$ python3 -q
>>> import numpy as np
>>> from numpy import linalg as LA
>>> np.set_printoptions(precision=3, suppress=True, linewidth=120)
>>> m1 = np.loadtxt("layer17.csv", delimiter=",")
>>> print(m1)
[[ -2.016  -1.981  10.992 -14.004  23.991  11.994]
 [ -3.002   8.982   5.999  -8.993   4.997   6.992]
 [  2.984  -9.011   8.988 -15.     32.976   2.985]
 [ -4.992  -5.003  19.976 -22.994  31.034   4.997]
 [ -4.      5.984  11.951 -15.973  16.02    7.945]
 [ -2.016  -0.985   6.984  -8.034  15.966  14.003]
 [  6.028 -14.964   1.007  -3.985  29.013   7.998]
 [ -4.023  -6.     15.022 -16.041  24.016   5.996]
 [ -9.999   4.974  20.014 -19.999  14.001   7.99 ]
 [ -1.999 -12.009   6.002  -1.988  10.018   2.019]
 [ -5.024 -20.969  19.006 -14.998  27.99   -3.008]
 [ -9.031   9.949  21.006 -24.973  18.998   9.01 ]
 [ -1.995   2.004  10.002 -14.01   20.02    9.995]
 [ -2.007  -2.992  15.031 -20.     26.037  -1.997]
 [ -7.009  22.998  16.035 -25.026  12.987  10.991]]
>>> print(np.argsort(-LA.norm(m1, axis=0).round(6), kind="stable")[:3])
[4 3 2]
>>> print([round(float(x), 3) for x in LA.svd(m1, compute_uv=False)[:3]])
[118.486, 50.31, 23.681]
>>> basis = m1[[11, 12]].astype(float)
>>> for _ in range(6):
...     lab = LA.norm(m1[:, None] - basis, axis=-1).argmin(axis=1)
...     basis = np.array([m1[lab == j].mean(axis=0) for j in range(2)])
... 
>>> print(lab)
[1 1 1 1 1 1 1 1 0 1 1 0 1 1 0]
>>> print(np.bincount(lab))
[ 3 12]
>>> print(np.abs(basis[1] - basis[0]).argmax())
1
>>> dist = LA.norm(m1[:, None] - m1[None], axis=-1)
>>> print(np.unravel_index(dist.round(6).argmax(), dist.shape))
(np.int64(6), np.int64(14))
>>> print(LA.matrix_rank(dist ** 2))
8
>>> print(dist.shape)
(15, 15)
>>> print((dist + 1e9 * np.eye(15)).round(6).argmin(axis=1))
[12  4  7 13 12 12  2  0 11  5  7  8  0  7 11]
>>> print(np.flatnonzero(dist[9] < dist.mean() / 2))
[9]
>>> print(dist[:5, :5])
[[ 0.    23.601 15.535 16.676 12.333]
 [23.601  0.    34.691 35.677 14.715]
 [15.535 34.691  0.    16.497 24.402]
 [16.676 35.677 16.497  0.    21.668]
 [12.333 14.715 24.402 21.668  0.   ]]
>>> mat = np.minimum.outer(np.arange(1, 14), np.arange(1, 14)) * -2
>>> print(mat)
[[ -2  -2  -2  -2  -2  -2  -2  -2  -2  -2  -2  -2  -2]
 [ -2  -4  -4  -4  -4  -4  -4  -4  -4  -4  -4  -4  -4]
 [ -2  -4  -6  -6  -6  -6  -6  -6  -6  -6  -6  -6  -6]
 [ -2  -4  -6  -8  -8  -8  -8  -8  -8  -8  -8  -8  -8]
 [ -2  -4  -6  -8 -10 -10 -10 -10 -10 -10 -10 -10 -10]
 [ -2  -4  -6  -8 -10 -12 -12 -12 -12 -12 -12 -12 -12]
 [ -2  -4  -6  -8 -10 -12 -14 -14 -14 -14 -14 -14 -14]
 [ -2  -4  -6  -8 -10 -12 -14 -16 -16 -16 -16 -16 -16]
 [ -2  -4  -6  -8 -10 -12 -14 -16 -18 -18 -18 -18 -18]
 [ -2  -4  -6  -8 -10 -12 -14 -16 -18 -20 -20 -20 -20]
 [ -2  -4  -6  -8 -10 -12 -14 -16 -18 -20 -22 -22 -22]
 [ -2  -4  -6  -8 -10 -12 -14 -16 -18 -20 -22 -24 -24]
 [ -2  -4  -6  -8 -10 -12 -14 -16 -18 -20 -22 -24 -26]]
>>> evals, V = LA.eigh(mat)
>>> print(evals)
[-147.893  -16.582   -6.079   -3.187   -2.      -1.402   -1.062   -0.852   -0.716   -0.626   -0.566   -0.528   -0.507]
>>> print(LA.eigvalsh(mat @ mat))
[    0.257     0.279     0.321     0.392     0.513     0.726     1.127     1.966     4.       10.158    36.949
   274.953 21872.359]
>>> print((evals > 1e-8).sum(), (evals < -1e-8).sum())
0 13
>>> print(evals.sum(), np.trace(mat))
-182.0 -182
